$ ipython --no-banner

In [1]: import numpy as np

In [2]: import numpy.linalg as la

In [3]: np.set_printoptions(precision=2, suppress=True, linewidth=140, legacy="1.25")

In [4]: def rd(a):
   ...:     return np.round(a, 2) + 0
   ...: 

In [5]: K = np.array([[-0.6, -1.9, 0.2],
   ...:     [0.1, 0.6, 0.6],
   ...:     [0.0, -0.3, 0.8],
   ...:     [-1.6, -1.0, -0.5],
   ...:     [0.0, -0.4, 1.9],
   ...:     [-0.7, -1.9, 0.6],
   ...:     [-0.5, 0.1, 1.8],
   ...:     [-1.0, 0.7, -0.7],
   ...:     [-0.7, 0.4, 0.1],
   ...:     [0.4, 0.4, -2.5],
   ...:     [-0.3, 0.4, -2.3],
   ...:     [0.2, -2.7, -0.5],
   ...:     [0.4, 1.2, -0.6],
   ...:     [-0.5, 0.5, 1.5],
   ...:     [-0.5, 0.8, 0.2],
   ...:     [-0.5, 0.6, -0.5],
   ...:     [-1.3, 1.7, 1.3],
   ...:     [0.3, -1.3, -0.3],
   ...:     [1.3, -0.2, -0.2],
   ...:     [0.3, 0.4, -0.4],
   ...:     [0.4, 0.6, -1.3],
   ...:     [-1.9, -0.9, -0.4],
   ...:     [0.3, 1.1, 0.2],
   ...:     [-0.2, 0.7, -1.2],
   ...:     [-1.0, 1.4, -0.6]])

In [6]: rng = np.random.default_rng(7727)

In [7]: K[:, 0] = -3 * K[:, 2] + 0.02 * rng.normal(size=25)

In [8]: rd(K)
Out[8]: 
array([[-0.6 , -1.9 ,  0.2 ],
       [-1.83,  0.6 ,  0.6 ],
       [-2.42, -0.3 ,  0.8 ],
       [ 1.5 , -1.  , -0.5 ],
       [-5.71, -0.4 ,  1.9 ],
       [-1.75, -1.9 ,  0.6 ],
       [-5.41,  0.1 ,  1.8 ],
       [ 2.13,  0.7 , -0.7 ],
       [-0.32,  0.4 ,  0.1 ],
       [ 7.47,  0.4 , -2.5 ],
       [ 6.92,  0.4 , -2.3 ],
       [ 1.51, -2.7 , -0.5 ],
       [ 1.81,  1.2 , -0.6 ],
       [-4.46,  0.5 ,  1.5 ],
       [-0.66,  0.8 ,  0.2 ],
       [ 1.49,  0.6 , -0.5 ],
       [-3.89,  1.7 ,  1.3 ],
       [ 0.9 , -1.3 , -0.3 ],
       [ 0.6 , -0.2 , -0.2 ],
       [ 1.19,  0.4 , -0.4 ],
       [ 3.91,  0.6 , -1.3 ],
       [ 1.24, -0.9 , -0.4 ],
       [-0.63,  1.1 ,  0.2 ],
       [ 3.59,  0.7 , -1.2 ],
       [ 1.81,  1.4 , -0.6 ]])

In [9]: vec = np.array([1, -2, 0])

In [10]: target = K @ vec

In [11]: rd(la.lstsq(K, target)[0])
Out[11]: array([ 1., -2.,  0.])

In [12]: rd(la.solve(K.T @ K, K.T @ target))
Out[12]: array([ 1., -2.,  0.])

In [13]: target = target + 0.3 * rng.normal(size=25)

In [14]: rd(target)
Out[14]: 
array([ 3.05, -3.06, -1.55,  3.29, -5.48,  2.38, -5.47,  1.22, -0.36,  7.1 ,  6.35,  6.49, -0.84, -4.95, -2.6 ,  0.13, -6.29,  3.23,  0.79,
        0.61,  3.02,  2.72, -3.05,  1.93, -0.73])

In [15]: c, *_ = la.lstsq(K, target)

In [16]: rd(c)
Out[16]: array([ 6.8 , -1.82, 17.41])

In [17]: [round(float(la.norm(la.solve(K.T @ K + lam * np.eye(3), K.T @ target))), 2) for lam in (0, 1, 10, 100)]
Out[17]: [18.78, 2.03, 1.65, 0.8]

In [18]: rd(la.norm(target - K @ c))
Out[18]: 1.69

In [19]: out = np.c_[K[:, :2] @ np.array([[-5, 4], [1, 5]]), np.array([6, 4, -4, -8, 0, 4, -9, -1, -1, -3, -8, -2, 7, 5, -1, -6, -8, -9, -9, -2, -4, -5, 8, -4, -2])]

In [20]: rd(out)
Out[20]: 
array([[  1.12, -11.91,   6.  ],
       [  9.74,  -4.31,   4.  ],
       [ 11.81, -11.19,  -4.  ],
       [ -8.5 ,   1.  ,  -8.  ],
       [ 28.13, -24.82,   0.  ],
       [  6.87, -16.52,   4.  ],
       [ 27.17, -21.15,  -9.  ],
       [ -9.93,  12.01,  -1.  ],
       [  2.01,   0.71,  -1.  ],
       [-36.97,  31.9 ,  -3.  ],
       [-34.22,  29.69,  -8.  ],
       [-10.27,  -7.44,  -2.  ],
       [ -7.84,  13.23,   7.  ],
       [ 22.82, -15.36,   5.  ],
       [  4.08,   1.38,  -1.  ],
       [ -6.86,   8.97,  -6.  ],
       [ 21.16,  -7.07,  -8.  ],
       [ -5.79,  -2.91,  -9.  ],
       [ -3.21,   1.41,  -9.  ],
       [ -5.57,   6.78,  -2.  ],
       [-18.96,  18.65,  -4.  ],
       [ -7.09,   0.45,  -5.  ],
       [  4.24,   2.99,   8.  ],
       [-17.25,  17.86,  -4.  ],
       [ -7.64,  14.24,  -2.  ]])

In [21]: la.matrix_rank(np.c_[K, out])
Out[21]: 4

In [22]: la.matrix_rank(out)
Out[22]: 3

In [23]: rd(la.norm(out - K @ la.lstsq(K, out)[0], axis=0))
Out[23]: array([ 0.  ,  0.  , 27.09])

In [24]: arr = np.loadtxt("case1.csv", delimiter=",")

In [25]: rd(arr)
Out[25]: 
array([[-0.56, -0.78, -0.05,  0.01],
       [ 0.12, -0.13,  0.46, -0.06],
       [-0.12,  0.18, -0.1 , -0.55],
       [-0.43,  0.17,  0.02, -0.35],
       [-0.25, -0.07,  0.41, -0.18],
       [-0.37,  0.2 , -0.16,  0.7 ],
       [-0.5 ,  0.51,  0.31,  0.05],
       [ 0.15, -0.09,  0.7 ,  0.22]])

In [26]: vec = np.array([-3, -1, 3, -2])

In [27]: target = arr @ vec

In [28]: rd(la.pinv(arr) @ arr)
Out[28]: 
array([[1., 0., 0., 0.],
       [0., 1., 0., 0.],
       [0., 0., 1., 0.],
       [0., 0., 0., 1.]])

In [29]: try:
    ...:     la.solve(arr, target)
    ...: except la.LinAlgError as e:
    ...:     print(repr(e))
    ...: 
LinAlgError('Last 2 dimensions of the array must be square')

In [30]: rd(target)
Out[30]: array([ 2.28,  1.24,  1.  ,  1.9 ,  2.42, -0.96,  1.79,  1.28])

In [31]: rd(la.solve(arr.T @ arr, arr.T @ target))
Out[31]: array([-3., -1.,  3., -2.])

In [32]: target = target + 0.02 * rng.normal(size=8)

In [33]: rd(target)
Out[33]: array([ 2.29,  1.22,  1.  ,  1.94,  2.4 , -0.97,  1.8 ,  1.31])

In [34]: c, *_ = la.lstsq(arr, target)

In [35]: c.round()
Out[35]: array([-3., -1.,  3., -2.])

In [36]: rd(c)
Out[36]: array([-3.01, -1.  ,  3.01, -2.  ])

In [37]: out = np.c_[arr[:, :1] @ np.array([[0]]), np.array([2, 2, 2, 3, 3, 0, 2, 3])]

In [38]: out
Out[38]: 
array([[0., 2.],
       [0., 2.],
       [0., 2.],
       [0., 3.],
       [0., 3.],
       [0., 0.],
       [0., 2.],
       [0., 3.]])

In [39]: la.matrix_rank(out)
Out[39]: 1

In [40]: rd(la.lstsq(arr, out[:, 0])[0])
Out[40]: array([0., 0., 0., 0.])

In [41]: rd(la.norm(out - arr @ la.lstsq(arr, out)[0], axis=0))
Out[41]: array([0. , 1.9])

In [42]: la.matrix_rank(np.c_[arr, out])
Out[42]: 5

In [43]: rd(out @ la.pinv(out) @ out)
Out[43]: 
array([[0., 2.],
       [0., 2.],
       [0., 2.],
       [0., 3.],
       [0., 3.],
       [0., 0.],
       [0., 2.],
       [0., 3.]])

In [44]: la.lstsq(out[:-1].T, out[-1])[2]
Out[44]: 1

In [45]: rd(arr[:, 0] @ arr[:, 2])
Out[45]: 0.0

In [46]: rd(arr.T @ arr)
Out[46]: 
array([[1., 0., 0., 0.],
       [0., 1., 0., 0.],
       [0., 0., 1., 0.],
       [0., 0., 0., 1.]])

In [47]: gram = arr.T @ arr

In [48]: rd(la.svd(arr, compute_uv=False) ** 2)
Out[48]: array([1., 1., 1., 1.])

In [49]: rd(np.diag(gram))
Out[49]: array([1., 1., 1., 1.])

In [50]: rd(gram)
Out[50]: 
array([[1., 0., 0., 0.],
       [0., 1., 0., 0.],
       [0., 0., 1., 0.],
       [0., 0., 0., 1.]])

In [51]: rd(la.eigvalsh(gram)[::-1])
Out[51]: array([1., 1., 1., 1.])

In [52]: rd(np.trace(gram)), rd((arr ** 2).sum())
Out[52]: (4.0, 4.0)

In [53]: M = np.load("a.npy")

In [54]: M
Out[54]: 
array([[2, 2, 2, 2, 1, 0, 0, 0],
       [2, 2, 2, 2, 2, 1, 0, 0],
       [2, 2, 2, 2, 2, 2, 1, 0],
       [2, 2, 2, 2, 2, 2, 2, 1],
       [1, 2, 2, 2, 2, 2, 2, 2],
       [0, 1, 2, 2, 2, 2, 2, 2],
       [0, 0, 1, 2, 2, 2, 2, 2],
       [0, 0, 0, 1, 2, 2, 2, 2]])

In [55]: z = rng.permutation(8)

In [56]: out = M[:, z] * rng.choice([-1, 1], 8)

In [57]: out
Out[57]: 
array([[ 2,  0,  1, -2,  2,  0, -2,  0],
       [ 2,  0,  2, -2,  2,  1, -2,  0],
       [ 2,  0,  2, -2,  2,  2, -2,  1],
       [ 2, -1,  2, -2,  2,  2, -2,  2],
       [ 2, -2,  2, -2,  2,  2, -1,  2],
       [ 2, -2,  2, -1,  2,  2,  0,  2],
       [ 1, -2,  2,  0,  2,  2,  0,  2],
       [ 0, -2,  2,  0,  1,  2,  0,  2]])

In [58]: left, _, VT = la.svd(M.T @ out)

In [59]: rd(la.lstsq(M, out)[0])
Out[59]: 
array([[ 0.,  0.,  0.,  0.,  0.,  0., -1.,  0.],
       [ 0.,  0.,  0., -1.,  0.,  0.,  0.,  0.],
       [ 1.,  0.,  0.,  0.,  0.,  0.,  0.,  0.],
       [ 0.,  0.,  0.,  0.,  1.,  0.,  0.,  0.],
       [ 0.,  0.,  1.,  0.,  0.,  0.,  0.,  0.],
       [ 0.,  0.,  0.,  0.,  0.,  1.,  0.,  0.],
       [ 0.,  0.,  0.,  0.,  0.,  0.,  0.,  1.],
       [ 0., -1.,  0.,  0.,  0.,  0.,  0.,  0.]])

In [60]: rd(left @ VT)
Out[60]: 
array([[ 0.,  0.,  0.,  0.,  0.,  0., -1.,  0.],
       [ 0.,  0.,  0., -1.,  0.,  0.,  0.,  0.],
       [ 1.,  0.,  0.,  0.,  0.,  0.,  0.,  0.],
       [ 0.,  0.,  0.,  0.,  1.,  0.,  0.,  0.],
       [ 0.,  0.,  1.,  0.,  0.,  0.,  0.,  0.],
       [ 0.,  0.,  0.,  0.,  0.,  1.,  0.,  0.],
       [ 0.,  0.,  0.,  0.,  0.,  0.,  0.,  1.],
       [ 0., -1.,  0.,  0.,  0.,  0.,  0.,  0.]])

In [61]: z
Out[61]: array([2, 7, 4, 1, 3, 5, 0, 6])

In [62]: vals, evecs = la.eigh(M)

In [63]: rd(evecs.T @ evecs)
Out[63]: 
array([[1., 0., 0., 0., 0., 0., 0., 0.],
       [0., 1., 0., 0., 0., 0., 0., 0.],
       [0., 0., 1., 0., 0., 0., 0., 0.],
       [0., 0., 0., 1., 0., 0., 0., 0.],
       [0., 0., 0., 0., 1., 0., 0., 0.],
       [0., 0., 0., 0., 0., 1., 0., 0.],
       [0., 0., 0., 0., 0., 0., 1., 0.],
       [0., 0., 0., 0., 0., 0., 0., 1.]])

In [64]: rd(la.eigvalsh(M + 3 * np.eye(8)))
Out[64]: array([ 1.5 ,  1.82,  2.8 ,  2.92,  3.67,  3.85,  8.03, 15.41])

In [65]: rd(evecs @ np.diag(vals) @ evecs.T)
Out[65]: 
array([[2., 2., 2., 2., 1., 0., 0., 0.],
       [2., 2., 2., 2., 2., 1., 0., 0.],
       [2., 2., 2., 2., 2., 2., 1., 0.],
       [2., 2., 2., 2., 2., 2., 2., 1.],
       [1., 2., 2., 2., 2., 2., 2., 2.],
       [0., 1., 2., 2., 2., 2., 2., 2.],
       [0., 0., 1., 2., 2., 2., 2., 2.],
       [0., 0., 0., 1., 2., 2., 2., 2.]])

In [66]: rd(vals.sum()), np.trace(M)
Out[66]: (16.0, 16)

In [67]: rd(vals)
Out[67]: array([-1.5 , -1.18, -0.2 , -0.08,  0.67,  0.85,  5.03, 12.41])

In [68]: rd(la.eigvalsh(M @ M))
Out[68]: array([  0.01,   0.04,   0.45,   0.72,   1.38,   2.24,  25.27, 153.89])

In [69]: (vals > 1e-8).sum(), (vals < -1e-8).sum()
Out[69]: (4, 4)
